$ ipython --no-banner

In [1]: import numpy as np

In [2]: from numpy import linalg as LA

In [3]: np.set_printoptions(precision=3, suppress=True, linewidth=200, sign=" ")

In [4]: E = np.load("w.npy")

In [5]: E
Out[5]: 
array([[ -1.527,  -0.225,   0.112, -11.001,  12.385],
       [ -3.066,  11.699,  -8.673,  -6.497,  -0.546],
       [ -6.806,  10.111,  -7.047, -11.777,   1.467],
       [ -3.081,   2.608,  -1.834,  -4.838,   0.557],
       [ -2.433,   8.772,  -5.673,  -3.622,  -0.404]])

In [6]: u, r1 = E[4], E[2]

In [7]: round(u @ r1, 3)
Out[7]: np.float64(187.294)

In [8]: pr = (u @ r1) / (u @ u) * u

In [9]: round(float(LA.norm(u + r1) ** 2 + LA.norm(u - r1) ** 2), 3)
Out[9]: 934.793

In [10]: def softmax(z):
    ...:     e = np.exp(z - z.max(axis=-1, keepdims=True))
    ...:     return e / e.sum(axis=-1, keepdims=True)
    ...: 

In [11]: softmax(E).sum(axis=1)
Out[11]: array([ 1.,  1.,  1.,  1.,  1.])

In [12]: np.round(softmax(E[1] + -2), 3) + 0
Out[12]: array([ 0.,  1.,  0.,  0.,  0.])

In [13]: np.round(softmax(10 * E[1]), 3) + 0
Out[13]: array([ 0.,  1.,  0.,  0.,  0.])

In [14]: att = E @ E.T / np.sqrt(5)

In [15]: softmax(att)[1] @ E
Out[15]: array([ -6.789,  10.118,  -7.055, -11.752,   1.458])

In [16]: rng = np.random.default_rng(5486)

In [17]: z = rng.permutation(5)

In [18]: z
Out[18]: array([ 2,  3,  0,  1,  4])

In [19]: B = E[z][:, z]

In [20]: np.sort(np.abs(LA.eigvals(B)))
Out[20]: array([ 0.064,  5.02 ,  5.02 ,  5.747,  6.133])

In [21]: B
Out[21]: 
array([[ -7.047, -11.777,  -6.806,  10.111,   1.467],
       [ -1.834,  -4.838,  -3.081,   2.608,   0.557],
       [  0.112, -11.001,  -1.527,  -0.225,  12.385],
       [ -8.673,  -6.497,  -3.066,  11.699,  -0.546],
       [ -5.673,  -3.622,  -2.433,   8.772,  -0.404]])

In [22]: np.allclose(B, E)
Out[22]: False

In [23]: [round(float(x), 3) for x in LA.svd(E, compute_uv=False)[:3]]
Out[23]: [28.151, 15.526, 4.169]

In [24]: LA.matrix_rank(E, rtol=0.1)
Out[24]: np.int64(3)

In [25]: round(float(LA.norm(E, 2) / LA.norm(E)), 3)
Out[25]: 0.868

In [26]: np.kron(np.eye(2, dtype=int), E)
Out[26]: 
array([[ -1.527,  -0.225,   0.112, -11.001,  12.385,  -0.   ,  -0.   ,   0.   ,  -0.   ,   0.   ],
       [ -3.066,  11.699,  -8.673,  -6.497,  -0.546,  -0.   ,   0.   ,  -0.   ,  -0.   ,  -0.   ],
       [ -6.806,  10.111,  -7.047, -11.777,   1.467,  -0.   ,   0.   ,  -0.   ,  -0.   ,   0.   ],
       [ -3.081,   2.608,  -1.834,  -4.838,   0.557,  -0.   ,   0.   ,  -0.   ,  -0.   ,   0.   ],
       [ -2.433,   8.772,  -5.673,  -3.622,  -0.404,  -0.   ,   0.   ,  -0.   ,  -0.   ,  -0.   ],
       [ -0.   ,  -0.   ,   0.   ,  -0.   ,   0.   ,  -1.527,  -0.225,   0.112, -11.001,  12.385],
       [ -0.   ,   0.   ,  -0.   ,  -0.   ,  -0.   ,  -3.066,  11.699,  -8.673,  -6.497,  -0.546],
       [ -0.   ,   0.   ,  -0.   ,  -0.   ,   0.   ,  -6.806,  10.111,  -7.047, -11.777,   1.467],
       [ -0.   ,   0.   ,  -0.   ,  -0.   ,   0.   ,  -3.081,   2.608,  -1.834,  -4.838,   0.557],
       [ -0.   ,   0.   ,  -0.   ,  -0.   ,  -0.   ,  -2.433,   8.772,  -5.673,  -3.622,  -0.404]])

In [27]: round(LA.det(2 * E), 3), np.round(LA.det(E), 3)
Out[27]: (np.float64(-1813.832), np.float64(-56.682))

In [28]: LA.eigvals(E)
Out[28]: array([ 5.747+0.j   , -6.133+0.j   , -0.897+4.939j, -0.897-4.939j,  0.064+0.j   ])

In [29]: round(float(LA.det(E.T)), 3)
Out[29]: -56.682
